$ python3 -q
>>> import numpy as np
>>> import numpy.linalg as la
>>> np.set_printoptions(suppress=True, linewidth=160)
>>> tidy = lambda a: np.round(a, 3) + 0
>>> feats = np.array([[4.0, 3.0, 3.0, 0.0, 0.0],
...     [3.0, 4.0, 3.0, 0.0, 0.0],
...     [3.0, 3.0, 4.0, 0.0, 0.0],
...     [0.0, 0.0, 0.0, 4.0, 3.0],
...     [0.0, 0.0, 0.0, 3.0, 4.0]])
>>> u = np.array([0, 1, 3, 2, 2])
>>> B = feats + np.outer(u, np.eye(5)[4])
>>> la.matrix_rank(la.inv(B) - la.inv(feats), tol=1e-8)
np.int64(1)
>>> la.matrix_rank(B - feats)
np.int64(1)
>>> B
array([[4., 3., 3., 0., 0.],
       [3., 4., 3., 0., 1.],
       [3., 3., 4., 0., 3.],
       [0., 0., 0., 4., 5.],
       [0., 0., 0., 3., 6.]])
>>> u, r1 = feats[3], feats[0]
>>> u @ r1
np.float64(0.0)
>>> u @ u
np.float64(25.0)
>>> p = (u @ r1) / (u @ u) * u
>>> p
array([0., 0., 0., 0., 0.])
>>> (r1 - p) @ u
np.float64(0.0)
>>> np.outer(u, r1)
array([[ 0.,  0.,  0.,  0.,  0.],
       [ 0.,  0.,  0.,  0.,  0.],
       [ 0.,  0.,  0.,  0.,  0.],
       [16., 12., 12.,  0.,  0.],
       [12.,  9.,  9.,  0.,  0.]])
>>> la.matrix_rank(np.outer(u, r1))
np.int64(1)
>>> r1 - p
array([4., 3., 3., 0., 0.])
>>> t = np.radians(180)
>>> r_ = np.eye(5)
>>> r_[2, 2] = r_[0, 0] = np.cos(t)
>>> r_[2, 0], r_[0, 2] = -np.sin(t), np.sin(t)
>>> tidy(r_)
array([[-1.,  0.,  0.,  0.,  0.],
       [ 0.,  1.,  0.,  0.,  0.],
       [ 0.,  0., -1.,  0.,  0.],
       [ 0.,  0.,  0.,  1.,  0.],
       [ 0.,  0.,  0.,  0.,  1.]])
>>> B = feats @ r_.T
>>> tidy(B)
array([[-4.,  3., -3.,  0.,  0.],
       [-3.,  4., -3.,  0.,  0.],
       [-3.,  3., -4.,  0.,  0.],
       [ 0.,  0.,  0.,  4.,  3.],
       [ 0.,  0.,  0.,  3.,  4.]])
>>> tidy(la.det(r_)), np.trace(r_)
(np.float64(1.0), np.float64(1.0))
>>> K = np.load("block0.npy")
>>> K
array([[ 0,  1,  1,  0],
       [ 1,  2,  2,  2],
       [ 3, -3, -2, -1],
       [-3, -2, -2,  0],
       [-1, -1, -1, -2]])
>>> x = np.array([1, 1, 0, 2])
>>> rhs = K @ x
>>> tidy(la.pinv(K) @ K)
array([[1., 0., 0., 0.],
       [0., 1., 0., 0.],
       [0., 0., 1., 0.],
       [0., 0., 0., 1.]])
>>> try:
...     la.solve(K, rhs)
... except la.LinAlgError as e:
...     print("failed:", e)
... 
failed: Last 2 dimensions of the array must be square
>>> rhs
array([ 1,  7, -2, -5, -6])
>>> rng = np.random.default_rng(67631)
>>> rhs = rhs + 0.1 * rng.normal(size=5)
>>> tidy(rhs)
array([ 0.987,  6.939, -1.9  , -4.929, -6.074])
>>> beta, *_ = la.lstsq(K, rhs)
>>> beta.round()
array([ 1.,  1., -0.,  2.])
>>> tidy(beta)
array([ 1.012,  1.007, -0.061,  2.038])
>>> B = np.array([[0, 5, 2], [2, 0, 5], [2, 0, 1], [4, 2, 3]])
>>> B @ K
Traceback (most recent call last):
  File "<python-input-41>", line 1, in <module>
    B @ K
    ~~^~~
ValueError: matmul: Input operand 1 has a mismatch in its core dimension 0, with gufunc signature (n?,k),(k,m?)->(n?,m?) (size 5 is different from 3)
>>> np.einsum("ij,ij->i", K, K)
array([ 2, 13, 23, 17,  7])
>>> np.einsum("ik,kj->ji", K, B)
array([[  4,  16, -14,  -8, -12],
       [  0,   9,  13, -15,  -9],
       [  6,  20, -14, -18, -14]])
>>> np.vstack([K, B.T]).shape
(8, 4)
>>> la.matrix_rank(K @ B)
np.int64(3)
>>> np.einsum("ij->j", K)
array([ 0, -3, -2, -1])
